% ipython --no-banner

In [1]: import numpy as np

In [2]: import numpy.linalg as la

In [3]: np.set_printoptions(precision=2, suppress=True, linewidth=160, sign=" ")

In [4]: def rnd(a):
   ...:     return np.round(a, 2) + 0
   ...: 

In [5]: mat = np.load("a.npy")

In [6]: mat
Out[6]: 
array([[-1., -2.,  0.,  0.,  0.,  0.,  0.],
       [-2.,  1., -2.,  0.,  0.,  0.,  0.],
       [ 0., -2.,  1., -2.,  0.,  0.,  0.],
       [ 0.,  0., -2., -1., -2.,  0.,  0.],
       [ 0.,  0.,  0., -2.,  2., -2.,  0.],
       [ 0.,  0.,  0.,  0., -2.,  3., -2.],
       [ 0.,  0.,  0.,  0.,  0., -2., -2.]])

In [7]: # symmetric

In [8]: rng = np.random.default_rng(120)

In [9]: A2 = mat + rng.integers(-2, 3, (7, 6)) @ rng.integers(-2, 3, (6, 7))

In [10]: A2
Out[10]: 
array([[  1.,  -1.,   1.,   1.,   9.,  11.,   5.],
       [  4.,   5.,   3.,   0.,   2.,   5.,   3.],
       [  0.,   1.,   3.,  -2.,  -7.,   0.,   1.],
       [  0.,  -2.,  -6.,  -2.,   4.,   5.,   0.],
       [ -7.,   7.,   1.,   2.,  -2.,  -1.,   8.],
       [ -3.,   7.,   4.,   2.,  -5.,  -1.,   5.],
       [  3.,   9.,   5.,   0.,  -3., -11.,   2.]])

In [11]: print(rnd(la.svd(A2 - mat, compute_uv=False)))
[ 23.35  17.86  11.85   7.11   2.62   0.97   0.  ]

In [12]: A2 - mat
Out[12]: 
array([[ 2.,  1.,  1.,  1.,  9., 11.,  5.],
       [ 6.,  4.,  5.,  0.,  2.,  5.,  3.],
       [ 0.,  3.,  2.,  0., -7.,  0.,  1.],
       [ 0., -2., -4., -1.,  6.,  5.,  0.],
       [-7.,  7.,  1.,  4., -4.,  1.,  8.],
       [-3.,  7.,  4.,  2., -3., -4.,  7.],
       [ 3.,  9.,  5.,  0., -3., -9.,  4.]])

In [13]: K = np.loadtxt("dump.csv", delimiter=",")

In [14]: K
Out[14]: 
array([[-1.1,  0.6,  0. ,  0.4, -1. ,  2. , -0.9,  1.7, -1.4,  0.1,  0.1, -0.3,  1.5,  0.9],
       [ 0.9, -0.1, -0.6,  0.1,  1.4,  0.3,  0.9, -0.4,  0.4,  0.8, -0.1, -1. , -0.8, -1.1],
       [-1.5,  0.2, -1. , -1.2, -0.1, -0.1, -1. ,  1.3,  1.1,  1.4, -0.3,  0.2, -0.2,  0.8],
       [ 0. ,  0.7, -1. ,  0.4, -0.8,  0.1,  0.9,  0.5,  1.1,  1.4, -0.5, -0.1, -0.6, -0.4],
       [-0.4,  0.8, -0.9,  0. , -0.8,  1.6,  0.7, -0.6,  0.7,  0.4,  0.9,  0.3,  0. , -2.9],
       [-0.4, -0.2,  0.8,  1.2, -0.7,  0. ,  0.9, -1.1, -0.8, -0.7, -0.4,  0.4, -0.8, -1.6],
       [ 0.1,  0.2, -0.6,  0. ,  0.8,  0.8,  0.4,  0.1,  0. ,  0.6, -2.1,  1.4, -1.7, -0.6],
       [ 2.1,  0.3,  0.2,  0.8, -0.1, -0.6,  0.4, -2.6, -2.2, -1.1, -0.7, -0.4,  0.8,  1.7],
       [ 0.3, -0.9, -0.6, -0.2, -0.1,  1.7, -0.1,  0.8, -0.5, -0.6, -0.3,  0.3,  0.1, -0.7],
       [ 0.1, -0.3, -0.1, -0.4,  0.8,  0.2, -0.6,  0.5,  0.1,  1. , -0.1, -0.1, -0.1,  0.2]])

In [15]: w1 = np.array([[3, 1, 0, -1, 0, -3],
    ...:     [0, 3, -2, 0, -1, 2],
    ...:     [1, 0, -3, -3, -2, 0],
    ...:     [-2, 0, -3, -1, -1, 2],
    ...:     [-2, -3, -1, 1, 2, 0],
    ...:     [1, -1, -3, -1, -1, -3],
    ...:     [2, 3, 2, -1, -2, -1],
    ...:     [-2, 0, 0, -1, 1, 3],
    ...:     [-2, 0, 0, 3, 0, 3],
    ...:     [0, -3, -3, 0, 3, -1],
    ...:     [0, -2, 2, -2, 1, 3],
    ...:     [1, 0, -2, -3, 2, 3],
    ...:     [-1, -2, -1, -3, 0, 0],
    ...:     [-2, -3, 0, 3, -2, 2]])

In [16]: beta = np.array([2, 2, -2, -3, 0, 0])

In [17]: hid = np.maximum(K @ w1 + beta, 0)

In [18]: la.matrix_rank(hid)
Out[18]: np.int64(5)

In [19]: Z = np.array([[-4, -1], [-2, 5], [-3, -3], [3, 0], [3, 0], [5, 0]])

In [20]: (hid @ Z).round(6).argmax(axis=1)
Out[20]: array([ 0,  1,  0,  1,  1,  1,  1,  1,  1,  0])

In [21]: r0 = np.array([2, -2, 0])

In [22]: rnd(np.cross(K[5, :3], K[7, :3]))
Out[22]: array([-0.28,  1.76,  0.3 ])
